$ python3 -q
>>> import numpy as np
>>> np.set_printoptions(suppress=True, linewidth=120)
>>> arr = np.array([[-5.0, 4.0, -2.0], [-4.0, 2.0, -1.0], [-4.0, 2.0, -1.0]])
>>> # rows and columns are dependent
>>> M2 = np.array([[0, 2], [-2, 0]])
>>> W2 = np.kron(M2, arr)
>>> print(W2.shape)
(6, 6)
>>> np.linalg.matrix_rank(W2)
np.int64(4)
>>> W2
array([[ -0.,   0.,  -0., -10.,   8.,  -4.],
       [ -0.,   0.,  -0.,  -8.,   4.,  -2.],
       [ -0.,   0.,  -0.,  -8.,   4.,  -2.],
       [ 10.,  -8.,   4.,  -0.,   0.,  -0.],
       [  8.,  -4.,   2.,  -0.,   0.,  -0.],
       [  8.,  -4.,   2.,  -0.,   0.,  -0.]])
>>> round(np.linalg.norm(W2, 2), 2), np.round(np.linalg.norm(M2, 2) * np.linalg.norm(arr, 2), 2)
(np.float64(18.54), np.float64(18.54))
>>> left, s, Vt = np.linalg.svd(arr)
>>> s.round(2) + 0
array([9.27, 1.02, 0.  ])
>>> np.argmax(s[:-1] / (s[1:] + 1e-6)) + 1
np.int64(2)
>>> M2 = left[:, :2] @ np.diag(s[:2]) @ Vt[:2]
>>> M2.round(2)
array([[-5.,  4., -2.],
       [-4.,  2., -1.],
       [-4.,  2., -1.]])
>>> np.linalg.matrix_rank(M2)
np.int64(2)
>>> np.round(np.linalg.norm(arr - M2, 2), 2), np.round(s[2], 2)
(np.float64(0.0), np.float64(0.0))
>>> round(np.abs(arr - M2).max(), 2)
np.float64(0.0)
>>> np.linalg.matrix_rank(arr, rtol=0.05)
np.int64(2)
>>> np.round(np.linalg.norm(arr, 2) / np.linalg.norm(arr), 2)
np.float64(0.99)
>>> [round(float(x), 2) for x in np.linalg.svd(arr, compute_uv=False)[:3]]
[9.27, 1.02, 0.0]
>>> left, s, Vt = np.linalg.svd(arr)
>>> V = Vt[:(s > 1e-8).sum()]
>>> rng = np.random.default_rng(96946)
>>> vec = arr[1] + -3 * arr[0] + rng.integers(2) * np.eye(3)[0]
>>> vec
array([ 11., -10.,   5.])
>>> np.round(np.diag(V.T @ V), 2)
array([1. , 0.8, 0.2])
>>> np.allclose(arr[:-1].T @ np.linalg.lstsq(arr[:-1].T, arr[-1])[0], arr[-1])
True
>>> try:
...     np.linalg.inv(arr)
... except np.linalg.LinAlgError as e:
...     print(repr(e))
... 
LinAlgError('Singular matrix')
>>> np.abs(np.diag(np.linalg.qr(arr)[1])) > 1e-9
array([ True,  True, False])
>>> W0 = np.load("case16.npy")
>>> W0
array([[-1.68,  0.11,  0.93],
       [-5.52, -0.64,  1.94],
       [-5.05,  0.15,  1.92],
       [-7.37, -0.85,  2.11],
       [-1.35, -0.13,  0.6 ],
       [-3.23,  0.58,  1.35],
       [ 3.29,  0.8 , -1.49],
       [-5.68, -0.4 ,  1.55],
       [-9.  , -0.9 ,  2.94],
       [ 7.67,  0.72, -2.49],
       [-5.28, -0.12,  1.83],
       [-5.69, -0.14,  1.64],
       [-8.56, -0.4 ,  2.69],
       [ 1.94, -0.13, -0.68]])
>>> # column 0 is much longer than the rest
>>> W2 = W0[[8, 13]].astype(float)
>>> for _ in range(4):
...     z = np.linalg.norm(W0[:, None] - W2, axis=-1).argmin(axis=1)
...     W2 = np.array([W0[z == j].mean(axis=0) for j in range(2)])
... 
>>> z
array([1, 0, 0, 0, 1, 0, 1, 0, 0, 1, 0, 0, 0, 1])
>>> W2.round(2)
array([[-6.15, -0.3 ,  2.  ],
       [ 1.97,  0.27, -0.63]])
>>> np.bincount(z)
array([9, 5])
>>> np.round(W2[1] - W2[0], 2)
array([ 8.13,  0.58, -2.62])
>>> np.linalg.matrix_rank(W2, rtol=0.1)
np.int64(1)
>>> np.argsort(-np.linalg.norm(W2, axis=0).round(6), kind="stable")[:3]
array([0, 2, 1])
>>> [round(float(x), 2) for x in np.linalg.svd(W2, compute_uv=False)[:3]]
[6.8, 0.17]
>>> cen = W0 - W0.mean(axis=0)
>>> V = np.linalg.svd(cen)[2][:1]
>>> M2 = cen - cen @ V.T @ V
>>> np.round((cen @ V.T).std(axis=0), 2)
array([4.87])
>>> np.round(np.cov(cen @ V.T, rowvar=False), 2)
np.float64(25.51)
>>> M = np.loadtxt("run13.csv", delimiter=",")
>>> M.round(2)
array([[-0.84,  0.12, -0.24,  0.43, -0.21],
       [-0.2 , -0.6 ,  0.33, -0.33, -0.61],
       [ 0.28,  0.48, -0.41, -0.16, -0.7 ],
       [-0.24,  0.62,  0.7 , -0.26, -0.02],
       [-0.36,  0.02, -0.42, -0.78,  0.29]])
>>> # orthonormal columns
>>> np.round(np.linalg.det(M[::-1]), 2)
np.float64(1.0)
>>> np.round(np.einsum("ii->", M), 2)
np.float64(-1.82)
>>> np.round(np.poly(M), 2)
array([ 1.  ,  1.82,  0.93, -0.93, -1.82, -1.  ])
